$ python -q
>>> import numpy as np
>>> np.set_printoptions(precision=1, suppress=True, linewidth=120)
>>> rnd = lambda a: np.round(a, 1) + 0
>>> arr = np.array([[-2, -5, -2], [-5, 6, -6], [-2, -6, 4]])
>>> Y = arr ** -1
Traceback (most recent call last):
  File "<python-input-4>", line 1, in <module>
    Y = arr ** -1
        ~~~~^^~~~
ValueError: Integers to negative integer powers are not allowed.
>>> Y = np.linalg.inv(arr)
>>> rnd(Y)
array([[ 0.1, -0.1, -0.2],
       [-0.1,  0.1,  0. ],
       [-0.2,  0. ,  0.2]])
>>> rnd(np.linalg.det(arr) * Y)
array([[-12.,  32.,  42.],
       [ 32., -12.,  -2.],
       [ 42.,  -2., -37.]])
>>> rnd(np.linalg.slogdet(arr)[0])
np.float64(-1.0)
>>> rnd(np.linalg.eigvalsh(arr).min())
np.float64(-6.5)
>>> np.all(np.linalg.eigvalsh(arr) > 0)
np.False_
>>> rng = np.random.default_rng(79274)
>>> z = rng.integers(0, 3, 3)
>>> J = (z[:, None] == z) * 3 + np.eye(3)
>>> J
array([[4., 0., 3.],
       [0., 4., 0.],
       [3., 0., 4.]])
>>> vec = np.array([4, 2, 5])
>>> (J * vec).sum(axis=1)
array([31.,  8., 32.])
>>> (J @ vec).argmax()
np.int64(2)
>>> np.einsum("ij,j->i", J, vec)
array([31.,  8., 32.])
>>> np.sign((J @ vec).round(6))
array([1., 1., 1.])
>>> J @ vec
array([31.,  8., 32.])
>>> vec = np.ones(3)
>>> for _ in range(3):
...     vec = J @ vec
...     vec /= np.linalg.norm(vec)
...     print(round(vec @ J @ vec, 1))
... 
6.6
6.8
6.9
>>> rnd(np.linalg.eigvalsh(J)[-1])
np.float64(7.0)
>>> vec = np.array([2, 2, 1])
>>> h1 = np.maximum(J @ vec, 0)
>>> np.maximum(J @ vec, 0) - np.maximum(-J @ vec, 0)
array([11.,  8., 10.])
>>> J * (h1 > 1e-9)[:, None]
array([[4., 0., 3.],
       [0., 4., 0.],
       [3., 0., 4.]])
>>> rnd(np.tanh(J @ vec))
array([1., 1., 1.])
>>> rnd(np.linalg.norm(J, axis=1))
array([5., 4., 5.])
>>> rnd(np.linalg.norm(J[0] - J[1]))
np.float64(6.4)
>>> J[0] @ J[1]
np.float64(0.0)
>>> rnd(np.linalg.norm(J[0], 1)), rnd(np.linalg.norm(J[0], np.inf))
(np.float64(7.0), np.float64(4.0))
>>> rnd(np.linalg.norm(J) ** 2 / np.linalg.norm(J, 2) ** 2)
np.float64(1.3)
>>> np.linalg.norm(J, axis=1).argmax()
np.int64(0)
>>> rnd(np.linalg.norm(J, "nuc"))
np.float64(12.0)
>>> rnd(np.linalg.norm(J, 1)), rnd(np.linalg.norm(J, np.inf))
(np.float64(7.0), np.float64(7.0))
>>> w, V = np.linalg.eigh(J)
>>> np.abs(V[:, -1]).round(6).argmax()
np.int64(0)
>>> rnd(np.linalg.svd(J, compute_uv=False))
array([7., 4., 1.])
>>> w.sum(), np.trace(J)
(np.float64(12.0), np.float64(12.0))
>>> rnd(V.T @ J @ V)
array([[1., 0., 0.],
       [0., 4., 0.],
       [0., 0., 7.]])
>>> rnd(V @ np.diag(w) @ V.T)
array([[4., 0., 3.],
       [0., 4., 0.],
       [3., 0., 4.]])
>>> w
array([1., 4., 7.])
>>> rnd(V.T @ V)
array([[1., 0., 0.],
       [0., 1., 0.],
       [0., 0., 1.]])
>>> (w > 1e-8).sum(), (w < -1e-8).sum()
(np.int64(3), np.int64(0))
>>> rnd(np.linalg.eigvalsh(J @ J))
array([ 1., 16., 49.])
>>> z = rng.integers(0, 3, 4)
>>> F = (z[:, None] == z) * 2 + np.eye(4)
>>> F
array([[3., 0., 2., 2.],
       [0., 3., 0., 0.],
       [2., 0., 3., 2.],
       [2., 0., 2., 3.]])
>>> z = rng.permutation(4)
>>> z
array([2, 3, 0, 1])
>>> Y = F[z][:, z]
>>> Y
array([[3., 2., 2., 0.],
       [2., 3., 2., 0.],
       [2., 2., 3., 0.],
       [0., 0., 0., 3.]])
>>> rnd(np.linalg.det(Y)), rnd(np.linalg.det(F[z]))
(np.float64(21.0), np.float64(21.0))
>>> vec = np.ones(4)
>>> for _ in range(7):
...     vec = F @ vec
...     vec /= np.linalg.norm(vec)
...     print(round(vec @ F @ vec, 1))
... 
6.8
7.0
7.0
7.0
7.0
7.0
7.0
>>> rnd(vec)
array([0.6, 0. , 0.6, 0.6])
>>> rnd(np.linalg.eigvalsh(F)[-1])
np.float64(7.0)
>>> G = F.T @ F
>>> G
array([[17.,  0., 16., 16.],
       [ 0.,  9.,  0.,  0.],
       [16.,  0., 17., 16.],
       [16.,  0., 16., 17.]])
>>> np.linalg.matrix_rank(G)
np.int64(4)
>>> rnd(np.linalg.eigvalsh(G)[::-1])
array([49.,  9.,  1.,  1.])
>>> np.allclose(G, G.T)
True
>>> (F @ F.T).shape
(4, 4)
>>> w, V = np.linalg.eigh(F)
>>> vec = np.array([0, 4, 0, 3])
>>> rnd(V * np.maximum(w, 0) @ V.T)
array([[3., 0., 2., 2.],
       [0., 3., 0., 0.],
       [2., 0., 3., 2.],
       [2., 0., 2., 3.]])
>>> vec @ F @ vec / (vec @ vec), rnd(w[0]), w[-1]
(np.float64(3.0), np.float64(1.0), np.float64(7.0))
>>> (np.sign(V[:, -1].round(6)) == np.sign(V[0, -1].round(6))).astype(int)
array([1, 0, 1, 1])
>>> O, V = np.linalg.qr(F[:, :3])[0], np.linalg.qr(F[:, 3:])[0]
>>> sig = np.linalg.svd(O.T @ V, compute_uv=False)
>>> rnd(np.degrees(np.arccos(sig.clip(0, 1))))
array([17.2])
>>> rnd(sig)
array([1.])
>>> rnd(np.linalg.norm(O @ O.T - V @ V.T, 2))
np.float64(1.0)
>>> M = np.load("a.npy")
>>> M
array([[ 2,  0,  0],
       [ 2,  0,  1],
       [ 4,  1,  3],
       [ 4,  2,  3],
       [ 4,  4,  4],
       [ 6,  6,  5],
       [ 7,  8,  7],
       [ 8, 10,  9],
       [ 9, 12, 11],
       [ 9, 14, 13],
       [10, 16, 14],
       [11, 16, 15],
       [12, 18, 16],
       [14, 18, 17],
       [16, 19, 18],
       [17, 20, 20]])
>>> Xs = M - M.mean(axis=0)
>>> Uu, sig, Vt = np.linalg.svd(Xs, full_matrices=False)
>>> (np.sign(Uu[:, 0]) == np.sign(Uu[0, 0])).astype(int)
array([1, 1, 1, 1, 1, 1, 1, 1, 0, 0, 0, 0, 0, 0, 0, 0])
>>> rnd(sig)
array([42. ,  4.1,  1.7])
>>> np.linalg.matrix_rank(Xs)
np.int64(3)
>>> rnd(np.abs(Vt[-1]))
array([0.3, 0.5, 0.8])
>>> rnd(Vt[0] * np.sign(Vt[0, np.abs(Vt[0]).argmax()]))
array([0.4, 0.7, 0.6])
>>> Xs.mean(axis=0)
array([0., 0., 0.])
>>> feats = np.load("x.npy")
>>> feats
array([[ 0., -1.,  2.,  0.],
       [ 2., -2.,  1.,  0.],
       [-1., -2., -1.,  0.],
       [ 0.,  0.,  0., -6.]])
>>> w1 = np.array([[-3, -4, 2, -4, -3],
...     [5, 1, 0, 4, 4],
...     [1, 5, 4, -4, -4],
...     [5, 1, 1, 2, -1]])
>>> coef = np.array([6, 2, 8, 3, 3])
>>> act = np.maximum(feats @ w1 + coef, 0)
>>> rnd((act > 0).mean(axis=0))
array([0.2, 0.2, 1. , 0.2, 0.5])
>>> (act > 0).astype(int)
array([[1, 1, 1, 0, 0],
       [0, 0, 1, 0, 0],
       [0, 0, 1, 1, 1],
       [0, 0, 1, 0, 1]])
>>> cent = np.array([[1, -2], [2, 0], [2, -1], [-2, 0], [-2, -1]])
>>> w1 @ cent
array([[  7,   7],
       [ -9, -14],
       [ 35,  -2],
       [  7, -10]])
>>> Y = feats / np.sqrt((feats ** 2).mean(axis=1, keepdims=True))
>>> Y[3]
array([ 0.,  0.,  0., -2.])
>>> rnd(feats - feats.mean(axis=1, keepdims=True))
array([[-0.2, -1.2,  1.8, -0.2],
       [ 1.8, -2.2,  0.8, -0.2],
       [ 0. , -1. ,  0. ,  1. ],
       [ 1.5,  1.5,  1.5, -4.5]])
>>> np.linalg.matrix_rank(Y) == np.linalg.matrix_rank(feats)
np.True_
>>> z = rng.permutation(4)
>>> z
array([1, 0, 2, 3])
>>> Y = feats[z][:, z]
>>> rnd(np.linalg.det(Y)), rnd(np.linalg.det(feats[z]))
(np.float64(78.0), np.float64(-78.0))
>>> np.allclose(Y, feats)
False
>>> Y = np.linalg.invert(feats)
Traceback (most recent call last):
  File "<python-input-103>", line 1, in <module>
    Y = np.linalg.invert(feats)
        ^^^^^^^^^^^^^^^^
AttributeError: module 'numpy.linalg' has no attribute 'invert'
>>> Y = np.linalg.inv(feats)
>>> rnd(np.linalg.cond(feats))
np.float64(3.8)
>>> rnd(feats @ Y)
array([[1., 0., 0., 0.],
       [0., 1., 0., 0.],
       [0., 0., 1., 0.],
       [0., 0., 0., 1.]])
>>> rnd(np.linalg.det(feats) * Y)
array([[-24.,  30., -18.,   0.],
       [ -6., -12., -24.,   0.],
       [ 36.,  -6., -12.,   0.],
       [  0.,   0.,   0., -13.]])
>>> (np.abs(Y) > 1e-9).astype(int)
array([[1, 1, 1, 0],
       [1, 1, 1, 0],
       [1, 1, 1, 0],
       [0, 0, 0, 1]])
>>> np.allclose(Y, feats.T)
False
>>> vec = np.array([8, -3, -2, -1])
>>> np.sign((feats @ vec).round(6))
array([-1.,  1.,  0.,  1.])
>>> np.linalg.norm(feats @ vec) <= np.linalg.norm(feats, 2) * np.linalg.norm(vec) + 1e-9
np.True_
>>> feats @ vec
array([-1., 20.,  0.,  6.])
>>> (feats * vec).sum(axis=1)
array([-1., 20.,  0.,  6.])
>>> feats @ np.ones(4)
array([ 1.,  1., -4., -6.])
>>> feats @ (2 * vec)
array([-2., 40.,  0., 12.])
>>> X = np.loadtxt("layer3.csv", delimiter=",")
>>> X
array([[-2.,  7., -3.],
       [ 0.,  5., -3.],
       [ 0.,  6., -4.]])
>>> np.kron(np.eye(2, dtype=int), X)
array([[-2.,  7., -3., -0.,  0., -0.],
       [ 0.,  5., -3.,  0.,  0., -0.],
       [ 0.,  6., -4.,  0.,  0., -0.],
       [-0.,  0., -0., -2.,  7., -3.],
       [ 0.,  0., -0.,  0.,  5., -3.],
       [ 0.,  0., -0.,  0.,  6., -4.]])
>>> rnd(np.linalg.eigvals(X).sum().real)
np.float64(-1.0)
>>> rnd(np.linalg.det(2 * X)), rnd(np.linalg.det(X))
(np.float64(32.0), np.float64(4.0))
>>> rnd(np.linalg.det(X.T))
np.float64(4.0)
>>> rnd(np.linalg.det(X[::-1]))
np.float64(-4.0)
>>> z = rng.permutation(3)
>>> z
array([2, 0, 1])
>>> Y = X[z][:, z]
>>> rnd(np.sort(np.abs(np.linalg.eigvals(Y))))
array([1., 2., 2.])
>>> np.trace(Y)
np.float64(-1.0)
>>> np.diag(Y)
array([-4., -2.,  5.])
>>> z = rng.permutation(3)
>>> Y = X[:, z] * rng.choice([-1, 1], 3)
>>> Y
array([[ 3., -7.,  2.],
       [ 3., -5., -0.],
       [ 4., -6., -0.]])
>>> Uu, _, Vt = np.linalg.svd(X.T @ Y)
>>> rnd(Uu @ Vt)
array([[ 0.,  0., -1.],
       [ 0., -1.,  0.],
       [-1.,  0.,  0.]])
>>> z
array([2, 1, 0])
>>> W0 = np.load("w.npy")
>>> W0
array([[ 0., -2.,  0.],
       [-2.,  2., -2.],
       [ 0., -2.,  2.]])
>>> w, V = np.linalg.eig(W0)
>>> rnd(np.sort(np.linalg.eigvals(W0.T)))
array([-1.6,  1.1,  4.5])
>>> rnd(np.sort(np.linalg.eigvals(np.linalg.inv(W0))))
array([-0.6,  0.2,  0.9])
>>> rnd(np.sort(np.linalg.eigvals(W0 @ W0)))
array([ 1.2,  2.6, 20.2])
>>> rnd(W0 @ V[:, 0] - w[0] * V[:, 0])
array([0., 0., 0.])
>>> rnd(w)
array([-1.6,  1.1,  4.5])
>>> np.all(np.linalg.eigvalsh(W0) > 0)
np.False_
>>> rnd(np.linalg.eigvalsh(W0).min())
np.float64(-1.6)
>>> [round(float(np.linalg.det(W0[:i, :i])), 2) + 0 for i in range(1, 4)]
[0.0, -4.0, -8.0]
>>> Y = np.linalg.inv(W0)
>>> rnd(np.linalg.det(W0) * np.linalg.det(Y))
np.float64(1.0)
>>> np.allclose(Y, W0.T)
False
>>> Y
array([[-0. , -0.5, -0.5],
       [-0.5, -0. , -0. ],
       [-0.5,  0. ,  0.5]])
>>> (np.abs(Y) > 1e-9).astype(int)
array([[0, 1, 1],
       [1, 0, 0],
       [1, 0, 1]])
>>> W0 @ Y
array([[1., 0., 0.],
       [0., 1., 0.],
       [0., 0., 1.]])
>>> rnd(np.linalg.slogdet(W0)[0])
np.float64(-1.0)
>>> O, R = np.linalg.qr(Y)
>>> rnd(O @ R)
array([[ 0. , -0.5, -0.5],
       [-0.5,  0. ,  0. ],
       [-0.5,  0. ,  0.5]])
>>> O.shape, R.shape
((3, 3), (3, 3))
>>> theta = np.radians(45)
>>> R = np.eye(3)
>>> R[0, 0] = R[2, 2] = np.cos(theta)
>>> R[0, 2], R[2, 0] = -np.sin(theta), np.sin(theta)
>>> rnd(R)
array([[ 0.7,  0. , -0.7],
       [ 0. ,  1. ,  0. ],
       [ 0.7,  0. ,  0.7]])
>>> Y = W0 @ R.T
>>> np.allclose(np.linalg.norm(W0, axis=1), np.linalg.norm(Y, axis=1))
True
>>> np.allclose(W0 @ W0.T, Y @ Y.T)
True
>>> rnd(np.linalg.det(R)), rnd(np.trace(R))
(np.float64(1.0), np.float64(2.4))
>>> K = np.array([[2, -1], [-2, 0], [-2, -2], [2, -1]])
>>> Y = K / np.linalg.norm(K, axis=1, keepdims=True)
>>> G = Y @ Y.T
>>> np.argwhere(np.triu(np.abs(G) > 0.95, 1))
array([[0, 3]])
>>> rnd(np.linalg.norm(Y, axis=1))
array([1., 1., 1., 1.])
>>> rnd(G)
array([[ 1. , -0.9, -0.3,  1. ],
       [-0.9,  1. ,  0.7, -0.9],
       [-0.3,  0.7,  1. , -0.3],
       [ 1. , -0.9, -0.3,  1. ]])
>>> w, V = np.linalg.eigh(G)
>>> vec = np.array([-1, 1, 2, -1])
>>> (np.sign(V[:, -1].round(6)) == np.sign(V[0, -1].round(6))).astype(int)
array([1, 0, 0, 1])
>>> rnd(vec @ G @ vec)
np.float64(17.9)
>>> rnd(np.abs(G).sum(axis=1).max()), rnd(np.abs(w).max())
(np.float64(3.5), np.float64(3.1))
>>> rnd(V * np.abs(w) @ V.T)
array([[ 1. , -0.9, -0.3,  1. ],
       [-0.9,  1. ,  0.7, -0.9],
       [-0.3,  0.7,  1. , -0.3],
       [ 1. , -0.9, -0.3,  1. ]])
